$ ipython --no-banner

In [1]: import numpy as np

In [2]: from numpy import linalg as LA

In [3]: np.set_printoptions(precision=2, suppress=True, linewidth=140, legacy="1.25")

In [4]: mat = np.load("dump.npy")

In [5]: print(mat)
[[  2  -2   2   8]
 [ -3   3  -1 -12]
 [  3  -2  -2  12]]

In [6]: U, s, VT = LA.svd(mat)

In [7]: print(np.argmax(s[:-1] / (s[1:] + 1e-6)) + 1)
2

In [8]: print(s)
[19.76  3.07  0.27]

In [9]: Y = U[:, :2] @ np.diag(s[:2]) @ VT[:2]

In [10]: print(LA.matrix_rank(Y))
2

In [11]: print(round(LA.norm(mat - Y) / LA.norm(mat), 2))
0.01

In [12]: print(LA.matrix_rank(mat, rtol=0.05))
2

In [13]: print(round(LA.norm(mat, 2) / LA.norm(mat), 2))
0.99

In [14]: G = mat.T @ mat

In [15]: print(LA.svd(mat, compute_uv=False) ** 2)
[390.49   9.44   0.07]

In [16]: print(G)
[[ 22 -19   1  88]
 [-19  17  -3 -76]
 [  1  -3   9   4]
 [ 88 -76   4 352]]

In [17]: U, s, VT = LA.svd(mat, full_matrices=False)

In [18]: print(np.abs(VT[0]))
[0.24 0.21 0.01 0.95]

In [19]: print(np.allclose(U * s @ VT, mat))
True

In [20]: print(s)
[19.76  3.07  0.27]

In [21]: w1 = np.array([[-1, 3, 1, 1, -2],
    ...:     [2, 4, -4, -2, -5],
    ...:     [0, -1, 0, 5, -2],
    ...:     [3, 2, -1, -2, -4]])

In [22]: b = np.array([-9, 0, -5, -3, 1])

In [23]: hid = np.maximum(mat @ w1 + b, 0)

In [24]: print(hid)
[[ 9 12  0  0  0]
 [ 0  0  0  7 42]
 [20 27  0  0  0]]

In [25]: print((hid > 0).astype(int))
[[1 1 0 0 0]
 [0 0 0 1 1]
 [1 1 0 0 0]]

In [26]: print(LA.matrix_rank(hid))
3

In [27]: cent = np.array([[-4, -3, -3], [-5, -3, 3], [4, 0, -5], [4, -1, -2], [4, 5, -2]])

In [28]: print(hid @ cent)
[[ -96  -63    9]
 [ 196  203  -98]
 [-215 -141   21]]

In [29]: print((hid @ cent).round(6).argmax(axis=1))
[2 1 2]

In [30]: F = np.load("layer2.npy")

In [31]: print(F)
[[ 0.57 -2.08  0.48]
 [ 0.05 -1.33 -0.2 ]
 [ 0.18  1.11 -1.3 ]
 [-1.02 -0.71  0.79]]

In [32]: G = F.T @ F

In [33]: print(np.allclose(G, G.T))
True

In [34]: print(LA.svd(F, compute_uv=False) ** 2)
[9.   2.25 0.57]

In [35]: print((F @ F.T).shape)
(4, 4)

In [36]: print(round(float(np.trace(G)), 2), round(float((F ** 2).sum()), 2))
11.82 11.82

In [37]: print(np.diag(G))
[1.4  7.83 2.58]
